$ python -q
>>> import numpy as np
>>> np.set_printoptions(precision=1, suppress=True, linewidth=200)
>>> J = np.loadtxt("arr.csv", delimiter=",")
>>> J
array([[ 1. , -1. , -0.7],
       [-0.3,  0. ,  0.1],
       [ 0.7,  0.8, -0.4],
       [-0.1,  0. ,  0. ],
       [-0.9,  0.9,  0.5],
       [-1. ,  1. ,  0.5],
       [-0.2, -0.9,  0.2],
       [-0.7,  0.9,  0.2],
       [-0.3,  1. , -0.1],
       [-0.1,  1. , -0.1],
       [-0.5, -0.5,  0.2],
       [ 0.2, -0.8,  0. ],
       [-1. ,  0.9,  0.6],
       [ 1. , -1. , -0.4],
       [-1. ,  1. ,  0.7],
       [-1. ,  1. ,  0.6],
       [ 1. ,  0.6, -0.8],
       [-0.6, -1. ,  0.4],
       [ 0.5, -1. , -0.1]])
>>> q, R = np.linalg.qr(J)
>>> np.abs(np.diag(R))
array([3.2, 3.2, 0.5])
>>> Y = np.c_[J[:, :2] @ np.array([[1, 2], [0, 0]]), np.array([-1, 0, 3, 2, 1, 3, 2, -3, 1, 1, 1, -2, 1, -2, -2, 0, 2, 0, -2])]
>>> Y
array([[ 1. ,  2. , -1. ],
       [-0.3, -0.6,  0. ],
       [ 0.7,  1.4,  3. ],
       [-0.1, -0.2,  2. ],
       [-0.9, -1.8,  1. ],
       [-1. , -2. ,  3. ],
       [-0.2, -0.4,  2. ],
       [-0.7, -1.4, -3. ],
       [-0.3, -0.6,  1. ],
       [-0.1, -0.2,  1. ],
       [-0.5, -1. ,  1. ],
       [ 0.2,  0.4, -2. ],
       [-1. , -2. ,  1. ],
       [ 1. ,  2. , -2. ],
       [-1. , -2. , -2. ],
       [-1. , -2. ,  0. ],
       [ 1. ,  2. ,  2. ],
       [-0.6, -1.2,  0. ],
       [ 0.5,  1. , -2. ]])
>>> np.linalg.matrix_rank(Y)
np.int64(2)
>>> np.round(np.linalg.norm(Y - J @ np.linalg.lstsq(J, Y)[0], axis=0), 1) + 0
array([0. , 0. , 7.2])
>>> np.linalg.norm(np.linalg.qr(J)[0].T @ Y, axis=0) ** 2 / ((Y ** 2).sum(axis=0) + 1e-12)
array([1. , 1. , 0.2])
>>> cent = Y[[2, 3]].astype(float)
>>> for _ in range(6):
...     labels = np.linalg.norm(Y[:, None] - cent, axis=-1).argmin(axis=1)
...     cent = np.array([Y[labels == j].mean(axis=0) for j in range(2)])
... 
>>> labels
array([1, 1, 0, 1, 1, 1, 1, 1, 1, 1, 1, 1, 1, 1, 1, 1, 0, 1, 1])
>>> cent[1] - cent[0]
array([-1.1, -2.3, -2.5])
>>> cent
array([[ 0.8,  1.7,  2.5],
       [-0.3, -0.6,  0. ]])
>>> f = np.array([-9, -8])
>>> np.polyval(f, cent[0])
array([-15.6, -23.3, -30.5])
>>> np.array([np.convolve(row, f, "same") for row in cent])
array([[ -7.6, -22.1, -36.1],
       [  2.6,   7.6,   4.7]])
>>> cen = J - J.mean(axis=0)
>>> evecs = np.linalg.svd(cen)[2][:2]
>>> Y = cen - cen @ evecs.T @ evecs
>>> np.round(Y.std(axis=0), 1) + 0
array([0. , 0. , 0.1])
>>> A = np.loadtxt("a.csv", delimiter=",")
>>> A
array([[ 5.1, -0.2,  3. ],
       [ 5.4, -0.4,  2.8],
       [ 5.5,  0. ,  3.3],
       [ 5.1,  0. ,  3.5],
       [ 4.7,  0. ,  2.9],
       [ 3.1,  4.8, -1. ],
       [ 3.1,  5. , -1.1],
       [ 3. ,  4.8, -1.2],
       [ 2.9,  5.1, -0.9],
       [ 2.7,  5.1, -1.7],
       [ 0.4,  0.9, -2.4],
       [ 0.6,  1. , -3.1],
       [ 0.9,  0.7, -3.1],
       [ 1. ,  1.1, -3. ],
       [ 1.3,  1.1, -2.9]])
>>> hat = A @ np.linalg.solve(A.T @ A, A.T)
>>> np.trace(hat)
np.float64(3.0)
>>> np.linalg.matrix_rank(np.eye(15) - hat)
np.int64(12)
>>> hat @ A[:, 2]
array([ 3. ,  2.8,  3.3,  3.5,  2.9, -1. , -1.1, -1.2, -0.9, -1.7, -2.4, -3.1, -3.1, -3. , -2.9])
>>> x0 = np.array([0, 2, 0])
>>> np.linalg.norm(A @ x0) <= np.linalg.norm(A, 2) * np.linalg.norm(x0) + 1e-9
np.True_
>>> (A @ x0).argmax()
np.int64(8)
>>> A @ (2 * x0)
array([-0.8, -1.6,  0. ,  0. ,  0. , 19.2, 20. , 19.2, 20.4, 20.4,  3.6,  4. ,  2.8,  4.4,  4.4])
>>> np.einsum("ij,j->i", A, x0)
array([-0.4, -0.8,  0. ,  0. ,  0. ,  9.6, 10. ,  9.6, 10.2, 10.2,  1.8,  2. ,  1.4,  2.2,  2.2])
>>> A @ np.ones(3)
array([ 7.9,  7.8,  8.8,  8.6,  7.6,  6.9,  7. ,  6.6,  7.1,  6.1, -1.1, -1.5, -1.5, -0.9, -0.5])
>>> np.sign((A @ x0).round(6))
array([-1., -1.,  0.,  0.,  0.,  1.,  1.,  1.,  1.,  1.,  1.,  1.,  1.,  1.,  1.])
>>> (A * x0).sum(axis=1)
array([-0.4, -0.8,  0. ,  0. ,  0. ,  9.6, 10. ,  9.6, 10.2, 10.2,  1.8,  2. ,  1.4,  2.2,  2.2])
>>> A @ x0
array([-0.4, -0.8,  0. ,  0. ,  0. ,  9.6, 10. ,  9.6, 10.2, 10.2,  1.8,  2. ,  1.4,  2.2,  2.2])
>>> left, s, VT = np.linalg.svd(A, full_matrices=False)
>>> np.round(left.T @ left, 1) + 0
array([[1., 0., 0.],
       [0., 1., 0.],
       [0., 0., 1.]])
>>> np.abs(left[:, 0]).round(6).argmax()
np.int64(2)
>>> round(np.sqrt((s ** 2).sum()), 1), round(float(np.linalg.norm(A)), 1)
(np.float64(20.2), 20.2)
>>> np.abs(VT[0])
array([0.8, 0.5, 0.1])
>>> s / s[0]
array([1. , 0.8, 0.3])
>>> np.round(VT @ VT.T, 1) + 0
array([[1., 0., 0.],
       [0., 1., 0.],
       [0., 0., 1.]])
>>> X = np.array([[4, 4, 4, 4], [4, 8, 8, 8], [4, 8, 12, 12], [4, 8, 12, 16]])
>>> x0 = np.array([2, 2, 0, 0])
>>> y = X @ x0
>>> y
array([16, 24, 24, 24])
>>> np.linalg.solve(X, X[:, 0])
array([1., 0., 0., 0.])
>>> labels = J[:, 2] > np.median(J[:, 2])
>>> f = J[labels].mean(axis=0) - J[~labels].mean(axis=0)
>>> np.argsort(-np.abs(f).round(6), kind="stable")
array([0, 2, 1])
>>> ((J - J.mean(axis=0)) @ f > 0).astype(int)
array([0, 1, 0, 0, 1, 1, 0, 1, 1, 1, 1, 0, 1, 0, 1, 1, 0, 1, 0])
>>> W = np.array([[1, 7, 4, 9], [8, 0, 6, 2], [3, 1, 5, 3], [9, 9, 6, 0]])
>>> coef = np.array([0, 1, 0, 2])
>>> act = np.maximum(X @ W + coef, 0)
>>> act
array([[ 84,  69,  84,  58],
       [164, 109, 152,  78],
       [212, 149, 196,  90],
       [248, 185, 220,  90]])
>>> np.linalg.matrix_rank(act)
np.int64(4)
>>> (act > 0).mean(axis=0)
array([1., 1., 1., 1.])
>>> cent = np.array([[-1, 1], [2, -3], [1, -2], [-1, -1]])
>>> act @ cent
array([[  80, -349],
       [ 128, -545],
       [ 192, -717],
       [ 252, -837]])
>>> q, R = np.linalg.qr(X)
>>> q @ R
array([[ 4.,  4.,  4.,  4.],
       [ 4.,  8.,  8.,  8.],
       [ 4.,  8., 12., 12.],
       [ 4.,  8., 12., 16.]])
>>> round(np.trace(q @ q.T), 1)
np.float64(4.0)
>>> np.abs(np.diag(R))
array([8. , 3.5, 3.3, 2.8])
>>> M = np.load("m.npy")
>>> M
array([[40.6, 61.1, 20.9],
       [40.1, 60.7, 20.8],
       [39.1, 60.2, 21.4],
       [41.3, 59.8, 18.1],
       [38.8, 59.3, 21.4],
       [41.2, 60.6, 19.9],
       [40.2, 60.1, 20.5],
       [40.1, 58.4, 18.8],
       [39.7, 59.8, 21.3],
       [40.9, 60.8, 20.6],
       [40.9, 60.6, 20.5],
       [40.6, 58.9, 19.3],
       [39.2, 59.2, 18. ],
       [38.9, 59.5, 19.4],
       [43.1, 60.3, 20.1],
       [39.5, 60.7, 19.5],
       [40. , 59.3, 17.9],
       [37.8, 60.4, 19.5],
       [39.8, 61.3, 21.3],
       [40.5, 61.1, 20.4],
       [40.4, 61.3, 20.5]])
>>> cen = (M - M.mean(axis=0)) / M.std(axis=0)
>>> cen.std(axis=0)
array([1., 1., 1.])
>>> coef = np.linalg.lstsq(np.delete(cen, 0, axis=1), cen[:, 0])[0]
>>> round(float(1 - np.var(cen[:, 0] - np.delete(cen, 0, axis=1) @ coef)), 1)
0.1
>>> np.abs(coef).argmax()
np.int64(0)
>>> coef
array([ 0.3, -0.2])
>>> F = np.loadtxt("sample16.csv", delimiter=",")
>>> F
array([[-4.7, -1.8, -1.6],
       [ 3. ,  0.5,  1. ],
       [-2.1, -0.8, -0.7],
       [ 0.4,  0.6,  0.1],
       [-2.4, -0.5, -0.8],
       [ 2.2, -0.4,  0.8],
       [ 1.6,  0.8,  0.6],
       [ 2.2,  0.8,  0.7],
       [-1.1,  0.2, -0.4],
       [-0.9,  0.4, -0.3],
       [ 2.6,  0.7,  0.8],
       [ 1.6, -0.9,  0.5],
       [-4.8,  0.2, -1.6],
       [ 2.4, -1.2,  0.8],
       [ 0.5,  0. ,  0.2],
       [-4. , -0.3, -1.3],
       [ 2.8,  0.7,  0.9],
       [ 1.7, -0.7,  0.6],
       [ 3.1,  1.7,  1. ],
       [-0.5, -0.5, -0.2],
       [-1.1,  0.5, -0.4],
       [-0.7,  1.3, -0.2],
       [ 1.5, -0.2,  0.5],
       [-2.4,  1.1, -0.8],
       [ 5.1,  0.4,  1.7]])
>>> cen = F - F.mean(axis=0)
>>> evecs = np.linalg.svd(cen)[2][:2]
>>> Y = cen - cen @ evecs.T @ evecs
>>> round(float(np.linalg.norm(Y) / np.linalg.norm(cen)), 1)
0.0
>>> (cen @ evecs.T).std(axis=0)
array([2.7, 0.8])
>>> np.diag(evecs.T @ evecs)
array([0.9, 1. , 0.1])
>>> np.round(Y.std(axis=0), 1) + 0
array([0., 0., 0.])
>>> np.round(np.cov(cen @ evecs.T, rowvar=False), 1) + 0
array([[7.7, 0. ],
       [0. , 0.6]])
>>> Y = np.array([[0, 2, 0], [1, 1, 2], [3, 2, 0]])
>>> np.einsum("ij->j", F)
array([6. , 2.6, 1.9])
>>> Y @ F
Traceback (most recent call last):
  File "<python-input-86>", line 1, in <module>
    Y @ F
    ~~^~~
ValueError: matmul: Input operand 1 has a mismatch in its core dimension 0, with gufunc signature (n?,k),(k,m?)->(n?,m?) (size 25 is different from 3)
>>> np.vstack([F, Y.T]).shape
(28, 3)
>>> np.linalg.matrix_rank(np.vstack([F, Y.T]))
np.int64(3)
>>> np.linalg.matrix_rank(F @ Y)
np.int64(3)
>>> mat = np.load("case0.npy")
>>> mat
array([[ 2, -4,  0],
       [-4,  6,  2],
       [ 0,  2, -2]])
>>> Y = mat[0, 0] * mat[1:] - np.outer(mat[1:, 0], mat[0])
>>> Y
array([[ 0, -4,  4],
       [ 0,  4, -4]])
>>> np.flatnonzero(~Y.round(6).any(axis=1))
array([], dtype=int64)
>>> r = np.linalg.matrix_rank(mat)
>>> r
np.int64(2)
>>> ns = np.linalg.svd(mat)[2][r:].T
>>> np.allclose(mat @ ns, 0)
True
>>> [int(np.linalg.matrix_rank(mat[:i])) for i in range(1, len(mat) + 1)]
[1, 2, 2]
>>> ns.shape
(3, 1)
>>> np.linalg.matrix_rank(mat.T @ mat), np.linalg.matrix_rank(mat @ mat.T)
(np.int64(2), np.int64(2))
>>> ev, evecs = np.linalg.eigh(mat)
>>> x0 = np.array([0, -1, -1])
>>> np.linalg.eigvalsh(mat[1:, 1:])
array([-2.5,  6.5])
>>> evecs * np.abs(ev) @ evecs.T
array([[ 2.4, -3.5, -1.4],
       [-3.5,  6.6,  0.3],
       [-1.4,  0.3,  2.4]])
>>> evecs * np.maximum(ev, 0) @ evecs.T
array([[ 2.2, -3.7, -0.7],
       [-3.7,  6.3,  1.2],
       [-0.7,  1.2,  0.2]])
>>> x0 @ mat @ x0
np.int64(8)
>>> x0 @ mat @ x0 / (x0 @ x0), round(ev[0], 1), round(float(ev[-1]), 1)
(np.float64(4.0), np.float64(-2.7), 8.7)
>>> left, s, VT = np.linalg.svd(mat)
>>> np.argmax(s[:-1] / (s[1:] + 1e-6)) + 1
np.int64(2)
>>> Y = left[:, :2] @ np.diag(s[:2]) @ VT[:2]
>>> round(float(np.linalg.norm(mat - Y, 2)), 1), round(float(s[2]), 1)
(0.0, 0.0)
>>> np.linalg.matrix_rank(Y)
np.int64(2)
>>> round(float(np.abs(mat - Y).max()), 1)
0.0
>>> np.round(np.linalg.norm(mat - Y) / np.linalg.norm(mat), 1)
np.float64(0.0)
>>> m1 = np.load("mat.npy")
>>> m1
array([[ 2,  0,  0],
       [ 0, -4,  0],
       [ 0,  0,  3]])
>>> hat = np.triu(np.array([[4, 4, 4], [1, 5, 0], [3, 3, 1]]), 1) + np.eye(3)
>>> Y = hat @ m1 @ np.linalg.inv(hat)
>>> hat @ m1 - m1 @ hat
array([[  0., -24.,   4.],
       [  0.,   0.,   0.],
       [  0.,   0.,   0.]])
>>> np.linalg.matrix_rank(Y)
np.int64(3)
>>> np.trace(Y), np.trace(m1)
(np.float64(1.0), np.int64(1))
>>> Y
array([[  2., -24.,   4.],
       [  0.,  -4.,   0.],
       [  0.,   0.,   3.]])
>>> ev, evecs = np.linalg.eigh(mat)
>>> np.abs(evecs[:, -1])
array([0.5, 0.8, 0.2])
>>> np.round(evecs @ np.diag(ev) @ evecs.T, 1) + 0
array([[ 2., -4.,  0.],
       [-4.,  6.,  2.],
       [ 0.,  2., -2.]])
>>> np.linalg.eigvalsh(mat + -3 * np.eye(3))
array([-5.7, -3. ,  5.7])
>>> np.abs(evecs[:, -1]).round(6).argmax()
np.int64(1)
>>> np.unique(ev.round(6) + 0, return_counts=True)[1]
array([1, 1, 1])
>>> (ev > 1e-8).sum(), (ev < -1e-8).sum()
(np.int64(1), np.int64(1))
>>> Y = np.linalg.inv(m1)
>>> round(np.linalg.slogdet(m1)[0], 1)
np.float64(-1.0)
>>> np.linalg.inv(Y)
array([[ 2.,  0.,  0.],
       [-0., -4., -0.],
       [ 0.,  0.,  3.]])
>>> round(float(np.linalg.det(m1) * np.linalg.det(Y)), 1)
1.0
>>> Y = np.array([[2, 3], [2, 1], [2, 2]])
>>> np.linalg.matrix_rank(np.vstack([m1, Y.T]))
np.int64(3)
>>> m1 @ Y
array([[ 4,  6],
       [-8, -4],
       [ 6,  6]])
>>> Y.T @ m1.T
array([[ 4, -8,  6],
       [ 6, -4,  6]])
